In [1]: import numpy as np

In [2]: from numpy import linalg as LA

In [3]: np.set_printoptions(precision=3, suppress=True, linewidth=160, floatmode="fixed")

In [4]: J = np.load("run18.npy")

In [5]: print(J)
[[27 21 12 15  9 15  9]
 [21 19  8 15  9 15  7]
 [12  8  6  5  3  5  4]
 [15 15  5 13  9 13  5]
 [ 9  9  3  9  9  9  3]
 [15 15  5 13  9 13  5]
 [ 9  7  4  5  3  5  3]]

In [6]: print(round(LA.norm(J, 2) / LA.norm(J), 3))
0.992

In [7]: print(LA.cond(J) > 100)
True

In [8]: print(np.argsort(-LA.norm(J, axis=0).round(6), kind="stable")[:3])
[0 1 3]

In [9]: rng = np.random.default_rng(15)

In [10]: lab = rng.permutation(7)

In [11]: print(lab)
[3 2 4 0 6 5 1]

In [12]: Y = J[lab][:, lab]

In [13]: print(np.allclose(Y, J))
False

In [14]: Uu, s, VT = LA.svd(J)

In [15]: print(s.round(3) + 0)
[77.901  9.535  2.565  0.000  0.000  0.000  0.000]

In [16]: print(np.argmax(s[:-1] / (s[1:] + 1e-6)) + 1)
3

In [17]: Y = Uu[:, :3] @ np.diag(s[:3]) @ VT[:3]

In [18]: print(Y)
[[27.000 21.000 12.000 15.000  9.000 15.000  9.000]
 [21.000 19.000  8.000 15.000  9.000 15.000  7.000]
 [12.000  8.000  6.000  5.000  3.000  5.000  4.000]
 [15.000 15.000  5.000 13.000  9.000 13.000  5.000]
 [ 9.000  9.000  3.000  9.000  9.000  9.000  3.000]
 [15.000 15.000  5.000 13.000  9.000 13.000  5.000]
 [ 9.000  7.000  4.000  5.000  3.000  5.000  3.000]]

In [19]: print(LA.matrix_rank(Y))
3

In [20]: print(np.round(LA.norm(J - Y) / LA.norm(J), 3))
0.0

In [21]: Uu, s, VT = LA.svd(J)

In [22]: evecs = VT[:(s > 1e-8).sum()]

In [23]: x0 = J[4] + -2 * J[5] + rng.integers(2) * np.eye(7)[6]

In [24]: print(x0)
[-21.000 -21.000  -7.000 -17.000  -9.000 -17.000  -7.000]

In [25]: print(np.diag(evecs.T @ evecs))
[0.600 0.413 0.353 0.323 0.921 0.323 0.067]

In [26]: print(np.round(LA.norm(x0 - evecs.T @ evecs @ x0), 3))
0.0

In [27]: m1 = np.load("out12.npy")

In [28]: print(m1)
[[-0.669 -0.692 -0.056  0.140 -1.015  0.416  0.475  0.194  0.223]
 [-0.648 -0.576  0.718 -0.504  0.030 -0.219 -0.350 -0.548  0.237]
 [-0.170  0.079 -0.041  0.357  0.157  0.594 -0.007 -0.068 -0.399]
 [ 0.506  0.905 -0.419  0.958 -0.415  0.526  0.324  0.253 -0.155]
 [ 0.658 -1.087  0.032  0.558  0.590 -1.121 -0.736 -1.448  0.779]
 [ 0.495  0.028 -0.116  0.252 -0.654  0.054 -0.256  0.122  0.040]
 [ 0.453  0.352 -0.772  0.294  0.330  0.823  0.288  0.046 -0.023]]

In [29]: u = np.array([2, 0])

In [30]: print(np.cross(m1[5, :3], m1[3, :3]))
[0.093 0.149 0.434]

In [31]: print(np.polyval(u, m1[5]))
[ 0.990  0.056 -0.232  0.504 -1.308  0.108 -0.512  0.244  0.080]

In [32]: print(np.convolve(m1[5], u))
[ 0.990  0.056 -0.232  0.504 -1.308  0.108 -0.512  0.244  0.080  0.000]

In [33]: Y = m1 + rng.integers(-2, 3, (7, 5)) @ rng.integers(-2, 3, (5, 9))

In [34]: print(Y)
[[-2.669 -0.692  3.944 -3.860  0.985 -7.584 -5.525 -3.806 -5.777]
 [ 0.352  2.424 -4.282  3.496 -0.970  5.781  1.650  0.452  7.237]
 [-3.170 -4.921 -3.041  2.357  1.157 -1.406  1.993  0.932  0.601]
 [ 8.506  0.905  5.581  2.958 -2.415  0.526  0.324 -3.747 -2.155]
 [ 4.658  6.913 -9.968 -1.442 -7.410  2.879  1.264  4.552  0.779]
 [ 0.495 -2.972  6.884  0.252  2.346  0.054 -0.256 -1.878 -0.960]
 [-5.547  2.352 -7.772  0.294  2.330 -7.177 -6.712 -3.954  0.977]]

In [35]: print(Y - m1)
[[ -2.000   0.000   4.000  -4.000   2.000  -8.000  -6.000  -4.000  -6.000]
 [  1.000   3.000  -5.000   4.000  -1.000   6.000   2.000   1.000   7.000]
 [ -3.000  -5.000  -3.000   2.000   1.000  -2.000   2.000   1.000   1.000]
 [  8.000   0.000   6.000   2.000  -2.000   0.000   0.000  -4.000  -2.000]
 [  4.000   8.000 -10.000  -2.000  -8.000   4.000   2.000   6.000   0.000]
 [  0.000  -3.000   7.000   0.000   3.000   0.000   0.000  -2.000  -1.000]
 [ -6.000   2.000  -7.000   0.000   2.000  -8.000  -7.000  -4.000   1.000]]

In [36]: E = np.loadtxt("a.csv", delimiter=",")

In [37]: print(E)
[[ -2.000   1.000  -2.000  -3.000   2.000   1.000]
 [  5.000  -4.000  -6.000   5.000  -1.000   1.000]
 [  0.000   0.000   0.000   0.000   0.000   0.000]
 [  2.000  -3.000  -3.000   3.000  -1.000   1.000]
 [ -2.000   1.000  -2.000  -3.000   2.000   1.000]
 [  0.000   0.000   0.000   0.000   0.000   0.000]
 [  0.000   0.000   0.000   0.000   0.000   0.000]
 [  3.000  -1.000  -3.000   2.000   0.000   0.000]
 [ -2.000   1.000  -2.000  -3.000   2.000   1.000]
 [ -2.000  -6.000  -5.000   0.000   1.000   2.000]
 [ -2.000  -6.000  -5.000   0.000   1.000   2.000]
 [ -2.000  -2.000  -4.000  -2.000   2.000   4.000]
 [  0.000  -7.000  -6.000   1.000  -2.000   2.000]
 [  3.000  -4.000  -5.000   3.000   0.000   3.000]
 [  0.000   0.000   0.000   0.000   0.000   0.000]
 [  2.000  -1.000  -1.000   1.000  -3.000   0.000]
 [ -2.000   1.000  -2.000  -3.000   2.000   1.000]
 [ -2.000  -3.000  -6.000  -3.000   0.000   0.000]
 [  0.000  -6.000  -6.000   2.000   0.000   0.000]
 [  0.000  -4.000  -4.000   0.000  -2.000  -1.000]
 [ -4.000  -5.000  -7.000  -3.000   3.000   3.000]
 [ -2.000  -8.000 -10.000   0.000   2.000   4.000]
 [  0.000   0.000   0.000   0.000   0.000   0.000]
 [  0.000   0.000   0.000   0.000   0.000   0.000]
 [  2.000  -3.000  -3.000   3.000  -1.000   1.000]]

In [38]: x0 = np.array([-1, -1, 2, -3, 0, -3])

In [39]: rhs = E @ x0

In [40]: print(np.round(LA.solve(E.T @ E, E.T @ rhs), 3) + 0)
[-1.000 -1.000  2.000 -3.000  0.000 -3.000]

In [41]: print(np.round(LA.lstsq(E, rhs)[0], 3) + 0)
[-1.000 -1.000  2.000 -3.000  0.000 -3.000]

In [42]: rhs = rhs + 0.1 * rng.normal(size=25)

In [43]: print(rhs)
[  2.840 -31.163  -0.021 -16.984   2.930   0.183   0.030 -13.900   3.091  -8.107  -7.901  -9.955 -14.127 -26.928   0.107  -5.902   3.105   1.859 -12.025
  -1.055  -4.995 -21.989   0.113   0.075 -17.083]

In [44]: c, *_ = LA.lstsq(E, rhs)

In [45]: print(np.round(E.T @ (rhs - E @ c), 3) + 0)
[0.000 0.000 0.000 0.000 0.000 0.000]

In [46]: Y = np.c_[E[:, :1] @ np.array([[0]]), np.array([-4, 1, -2, 3, 4, 3, 2, 2, -4, 5, -5, -3, 5, 0, -2, 1, -4, -5, -2, 4, 3, 5, 1, -3, 5])]

In [47]: print(Y)
[[ 0.000 -4.000]
 [ 0.000  1.000]
 [ 0.000 -2.000]
 [ 0.000  3.000]
 [ 0.000  4.000]
 [ 0.000  3.000]
 [ 0.000  2.000]
 [ 0.000  2.000]
 [ 0.000 -4.000]
 [ 0.000  5.000]
 [ 0.000 -5.000]
 [ 0.000 -3.000]
 [ 0.000  5.000]
 [ 0.000  0.000]
 [ 0.000 -2.000]
 [ 0.000  1.000]
 [ 0.000 -4.000]
 [ 0.000 -5.000]
 [ 0.000 -2.000]
 [ 0.000  4.000]
 [ 0.000  3.000]
 [ 0.000  5.000]
 [ 0.000  1.000]
 [ 0.000 -3.000]
 [ 0.000  5.000]]

In [48]: print(LA.norm(Y - E @ LA.lstsq(E, Y)[0], axis=0))
[ 0.000 14.974]

In [49]: print(LA.matrix_rank(np.c_[E, Y]))
7

In [50]: dist = LA.norm(E[:, None] - E[None], axis=-1)

In [51]: print(LA.matrix_rank(dist ** 2))
8

In [52]: print(dist[7].round(6).argsort(kind="stable")[:4])
[ 7  3 24 15]

In [53]: print(dist.mean(axis=1).argmax())
21

In [54]: print((dist + 1e9 * np.eye(25)).round(6).argmin(axis=1))
[ 4 13  5 24  0  2  2  3  0 10  9  0 18  3  2  7  0 19 12 18  9 20  2  2  3]

In [55]: feats = np.loadtxt("sample19.csv", delimiter=",")

In [56]: print(feats)
[[-11.555   9.028  -5.090  -3.659   9.509]
 [ -6.817   5.362  -2.684  -2.078   5.691]
 [-11.365   8.959  -5.029  -3.466   9.621]
 [ 16.212 -12.746   6.984   4.916 -13.222]
 [-18.281  14.386  -7.852  -5.602  15.136]
 [ 18.477 -14.293   7.905   5.520 -15.285]
 [ 18.381 -14.294   7.971   5.723 -15.190]
 [ -0.224  -0.031  -0.077   0.070  -0.096]
 [ -0.009  -0.123  -0.209  -0.027  -0.080]
 [ 13.946 -10.638   6.009   4.046 -11.556]
 [ -9.217   7.536  -4.105  -2.653   7.619]
 [  0.072   0.048  -0.022   0.004  -0.068]
 [ -4.676   3.731  -2.050  -1.477   3.542]
 [ 16.048 -12.500   6.840   4.800 -13.381]
 [-18.331  14.312  -7.885  -5.612  15.182]
 [ 13.622 -10.746   5.955   4.369 -11.460]
 [  9.194  -7.097   3.927   3.036  -7.602]
 [  4.676  -3.694   2.073   1.420  -3.902]
 [ 13.842 -10.867   6.006   4.196 -11.468]
 [ -6.922   5.402  -2.969  -2.258   5.741]]

In [57]: blk = np.stack([feats, 3 * feats, feats[::-1]])

In [58]: print(LA.norm(blk, axis=(1, 2)))
[ 88.097 264.290  88.097]

In [59]: print(LA.matrix_rank(blk.reshape(3, -1)))
2

In [60]: F = np.load("layer1.npy")

In [61]: print(F)
[[ 0  0 -3]
 [ 0  9  0]
 [ 6  0  0]]

In [62]: lab = rng.permutation(3)

In [63]: Y = F[:, lab] * rng.choice([-1, 1], 3)

In [64]: print(Y)
[[ 0  0 -3]
 [-9  0  0]
 [ 0  6  0]]

In [65]: Uu, _, VT = LA.svd(F.T @ Y)

In [66]: print(LA.lstsq(F, Y)[0])
[[ 0.000  1.000  0.000]
 [-1.000  0.000  0.000]
 [ 0.000  0.000  1.000]]

In [67]: print(Uu @ VT)
[[ 0.000  1.000  0.000]
 [-1.000  0.000  0.000]
 [ 0.000  0.000  1.000]]
